>>> import numpy as np
>>> np.set_printoptions(suppress=True, linewidth=200)
>>> m1 = np.load("a.npy")
>>> print(m1)
[[-1  1  1 -2 -5  1 -3]
 [ 1  3  1  0 -5 -4 -2]
 [ 1  3  1 -5  4  3 -3]
 [ 0 -3  1  1  2 -5  5]
 [-5 -4 -2  0 -1 -1  5]
 [ 2 -4  3  4  4  3 -2]
 [ 4 -2  0 -4  0 -3  4]]
>>> T = np.stack([m1, 3 * m1, m1[::-1]])
>>> print(T.shape)
(3, 7, 7)
>>> print((T @ m1.T).shape)
(3, 7, 7)
>>> print(np.round(np.linalg.norm(T, axis=(1, 2)), 3))
[20.976 62.929 20.976]
>>> print(T.sum(axis=0))
[[  0   2   4 -12 -20   1  -8]
 [  6   8   7   4 -16 -13 -10]
 [ -1   8   2 -20  15  11  -7]
 [  0 -15   5   5  10 -25  25]
 [-19 -13  -7  -5   0  -1  17]
 [  9 -13  13  16  11   8 -10]
 [ 15  -7   1 -18  -5 -11  13]]
>>> print(np.einsum("bij,cij->bc", T, T))
[[ 440 1320 -113]
 [1320 3960 -339]
 [-113 -339  440]]
>>> print(np.linalg.matrix_rank(T.reshape(3, -1)))
2
>>> print(np.round(np.linalg.norm(m1, 2) / np.linalg.norm(m1), 3))
0.614
>>> print([round(float(x), 3) for x in np.linalg.svd(m1, compute_uv=False)[:3]])
[12.885, 11.041, 8.549]
>>> arr = np.array([[1, -1, 1, -1],
...     [1, 0, 0, 0],
...     [1, 1, 1, 1],
...     [1, 2, 4, 8],
...     [1, 3, 9, 27],
...     [1, 4, 16, 64]])
>>> x = np.array([2, 0, 1, 1])
>>> target = arr @ x
>>> print(np.round(np.linalg.lstsq(arr, target)[0], 3) + 0)
[2. 0. 1. 1.]
>>> print(np.round(np.linalg.pinv(arr) @ arr, 3) + 0)
[[1. 0. 0. 0.]
 [0. 1. 0. 0.]
 [0. 0. 1. 0.]
 [0. 0. 0. 1.]]
>>> rng = np.random.default_rng(5189)
>>> target = target + 0.02 * rng.normal(size=6)
>>> print(target.round(3))
[ 1.999  2.001  4.022 13.972 38.008 81.992]
>>> b, *_ = np.linalg.lstsq(arr, target)
>>> print(np.round(arr.T @ (target - arr @ b), 3) + 0)
[0. 0. 0. 0.]
>>> print(b.round(3))
[2.006 0.001 0.995 1.001]
>>> Y = np.c_[arr[:, :3] @ np.array([[0, 2, 2], [1, 1, 3], [2, 2, 3]]), np.array([-4, -1, 1, 1, 0, 2])]
>>> print(Y)
[[ 1  3  2 -4]
 [ 0  2  2 -1]
 [ 3  5  8  1]
 [10 12 20  1]
 [21 23 38  0]
 [36 38 62  2]]
>>> print(np.round(np.linalg.norm(np.linalg.qr(arr)[0].T @ Y, axis=0) ** 2 / ((Y ** 2).sum(axis=0) + 1e-12), 3))
[1.    1.    1.    0.961]
>>> print(np.round(np.linalg.lstsq(arr, Y[:, 0])[0], 3) + 0)
[0. 1. 2. 0.]
>>> left, sv, Vt = np.linalg.svd(arr, full_matrices=False)
>>> print(np.round(np.cumsum(sv ** 2) / np.sum(sv ** 2), 3))
[0.997 0.999 1.    1.   ]
>>> print(np.round(left.T @ left, 3) + 0)
[[1. 0. 0. 0.]
 [0. 1. 0. 0.]
 [0. 0. 1. 0.]
 [0. 0. 0. 1.]]
>>> print((sv > 1e-8).sum())
4
>>> print(np.allclose(left * sv @ Vt, arr))
True
>>> print(round(float(np.sqrt((sv ** 2).sum())), 3), round(float(np.linalg.norm(arr)), 3))
72.684 72.684
>>> print(np.round(Vt @ Vt.T, 3) + 0)
[[1. 0. 0. 0.]
 [0. 1. 0. 0.]
 [0. 0. 1. 0.]
 [0. 0. 0. 1.]]
>>> print(np.abs(left[:, 0]).round(6).argmax())
5
>>> print(sv.round(3))
[72.558  3.773  1.713  1.075]
>>> print(np.round(left.T @ arr @ Vt.T, 3) + 0)
[[72.558  0.     0.     0.   ]
 [ 0.     3.773  0.     0.   ]
 [ 0.     0.     1.713  0.   ]
 [ 0.     0.     0.     1.075]]
>>> left, sv, Vt = np.linalg.svd(arr)
>>> print(np.argmax(sv[:-1] / (sv[1:] + 1e-6)) + 1)
1
>>> Y = left[:, :1] @ np.diag(sv[:1]) @ Vt[:1]
>>> print(round(np.linalg.norm(arr - Y) / np.linalg.norm(arr), 3))
0.059
>>> print(np.round(np.abs(arr - Y).max(), 3))
1.718
>>> A = np.load("mat.npy")
>>> print(A)
[[ 1.03  2.03 -1.22 -0.56 -0.87 -0.72  0.95]
 [-0.61  1.49  0.23  1.49 -0.05 -0.38  1.62]
 [ 2.19 -1.05 -1.41 -3.21 -0.39  0.6  -2.16]
 [-2.93 -4.1   1.96  0.59  0.14 -1.57 -2.36]
 [-1.25  1.52  0.91  2.62  0.48  0.09  2.21]
 [-1.42 -0.33  1.43  2.12  1.01  0.77  0.86]]
>>> print(np.linalg.lstsq(A[:-1].T, A[-1])[2])
3
>>> print(round(np.trace(np.linalg.pinv(A) @ A), 3))
3.0
>>> print(np.unique(A.round(6), axis=0).shape)
(6, 7)
>>> print(np.round(A @ np.linalg.pinv(A) @ A, 3))
[[ 1.03  2.03 -1.22 -0.56 -0.87 -0.72  0.95]
 [-0.61  1.49  0.23  1.49 -0.05 -0.38  1.62]
 [ 2.19 -1.05 -1.41 -3.21 -0.39  0.6  -2.16]
 [-2.93 -4.1   1.96  0.59  0.14 -1.57 -2.36]
 [-1.25  1.52  0.91  2.62  0.48  0.09  2.21]
 [-1.42 -0.33  1.43  2.12  1.01  0.77  0.86]]
>>> print(np.diff(arr, axis=0))
[[ 0  1 -1  1]
 [ 0  1  1  1]
 [ 0  1  3  7]
 [ 0  1  5 19]
 [ 0  1  7 37]]
>>> print(arr.sum(axis=1))
[ 0  1  4 15 40 85]
>>> print(np.linalg.matrix_rank(arr))
4
>>> print(np.round(arr.mean(axis=0), 3))
[ 1.     1.5    5.167 16.5  ]
>>> arr[:, 4]
Traceback (most recent call last):
  File "<python-input-53>", line 1, in <module>
    arr[:, 4]
    ~~~^^^^^^
IndexError: index 4 is out of bounds for axis 1 with size 4
>>> print(np.abs(A).max())
4.1
>>> print(np.linalg.matrix_rank(A))
3
>>> print(np.count_nonzero(A))
42
>>> rank = np.linalg.matrix_rank(A)
>>> print(rank)
3
>>> N = np.linalg.svd(A)[2][rank:].T
>>> print(np.round(A @ N, 3) + 0)
[[0. 0. 0. 0.]
 [0. 0. 0. 0.]
 [0. 0. 0. 0.]
 [0. 0. 0. 0.]
 [0. 0. 0. 0.]
 [0. 0. 0. 0.]]
>>> print(np.allclose(A @ N, 0))
True
>>> print([int(np.linalg.matrix_rank(A[:, :j + 1])) for j in range(7)])
[1, 2, 3, 3, 3, 3, 3]
>>> print(np.round(np.linalg.norm(A) ** 2 / np.linalg.norm(A, 2) ** 2, 3))
1.981
>>> print(round(float(np.linalg.norm(A, "nuc")), 3))
16.346
>>> print(round(np.linalg.norm(A[1], 1), 3), round(float(np.linalg.norm(A[1], np.inf)), 3))
5.87 1.62
>>> print(np.round(np.linalg.norm(A, axis=1), 3))
[3.027 2.763 4.834 6.135 4.085 3.319]
>>> print(round(np.linalg.norm(A, 1), 3), round(float(np.linalg.norm(A, np.inf)), 3))
10.59 13.65
>>> print(np.round(np.linalg.norm(A, axis=0), 3))
[4.289 5.165 3.201 4.954 1.477 2.022 4.403]
>>> X = np.loadtxt("dump.csv", delimiter=",")
>>> print(X)
[[4. 0. 0. 0. 0. 0. 0. 0.]
 [0. 1. 0. 0. 0. 0. 0. 0.]
 [0. 0. 6. 0. 0. 0. 0. 0.]
 [0. 0. 0. 1. 0. 0. 0. 0.]
 [0. 0. 0. 0. 1. 0. 0. 0.]
 [0. 0. 0. 0. 0. 6. 0. 0.]
 [0. 0. 0. 0. 0. 0. 1. 0.]
 [0. 0. 0. 0. 0. 0. 0. 9.]]
>>> x = np.array([2, 1, 0, 0, 2, 3, 3, 2])
>>> target = X @ x
>>> b, lr = np.zeros(8), 1 / np.linalg.norm(X, 2) ** 2
>>> for i in range(8):
...     b -= lr * X.T @ (X @ b - target)
...     if i % 2 == 0: print(i, round(np.linalg.norm(X @ b - target), 3))
... 
0 12.445
2 6.294
4 4.512
6 3.846
>>> print(b.round(3))
[1.656 0.095 0.    0.    0.189 2.973 0.284 2.   ]
>>> T = np.stack([X, -3 * X, X[::-1]])
>>> print(np.linalg.matrix_rank(T))
[8 8 8]
>>> print((T @ X.T).shape)
(3, 8, 8)
>>> idx = rng.permutation(8)
>>> Y = X[:, idx] * rng.choice([-1, 1], 8)
>>> print(Y)
[[ 0. -0. -4.  0. -0. -0. -0.  0.]
 [ 0. -0. -0.  0. -0. -0. -1.  0.]
 [ 0. -0. -0.  6. -0. -0. -0.  0.]
 [ 0. -0. -0.  0. -0. -1. -0.  0.]
 [ 0. -1. -0.  0. -0. -0. -0.  0.]
 [ 0. -0. -0.  0. -6. -0. -0.  0.]
 [ 1. -0. -0.  0. -0. -0. -0.  0.]
 [ 0. -0. -0.  0. -0. -0. -0.  9.]]
>>> left, _, Vt = np.linalg.svd(X.T @ Y)
>>> print(np.round(np.linalg.lstsq(X, Y)[0], 3))
[[ 0.  0. -1.  0.  0.  0.  0.  0.]
 [ 0.  0.  0.  0.  0.  0. -1.  0.]
 [ 0.  0.  0.  1.  0.  0.  0.  0.]
 [ 0.  0.  0.  0.  0. -1.  0.  0.]
 [ 0. -1.  0.  0.  0.  0.  0.  0.]
 [ 0.  0.  0.  0. -1.  0.  0.  0.]
 [ 1.  0.  0.  0.  0.  0.  0.  0.]
 [ 0.  0.  0.  0.  0.  0.  0.  1.]]
>>> print(idx)
[6 4 0 2 5 3 1 7]
>>> print(left @ Vt)
[[ 0.  0. -1.  0.  0.  0.  0.  0.]
 [ 0.  0.  0.  0.  0.  0. -1.  0.]
 [ 0.  0.  0.  1.  0.  0.  0.  0.]
 [ 0.  0.  0.  0.  0. -1.  0.  0.]
 [ 0. -1.  0.  0.  0.  0.  0.  0.]
 [ 0.  0.  0.  0. -1.  0.  0.  0.]
 [ 1.  0.  0.  0.  0.  0.  0.  0.]
 [ 0.  0.  0.  0.  0.  0.  0.  1.]]
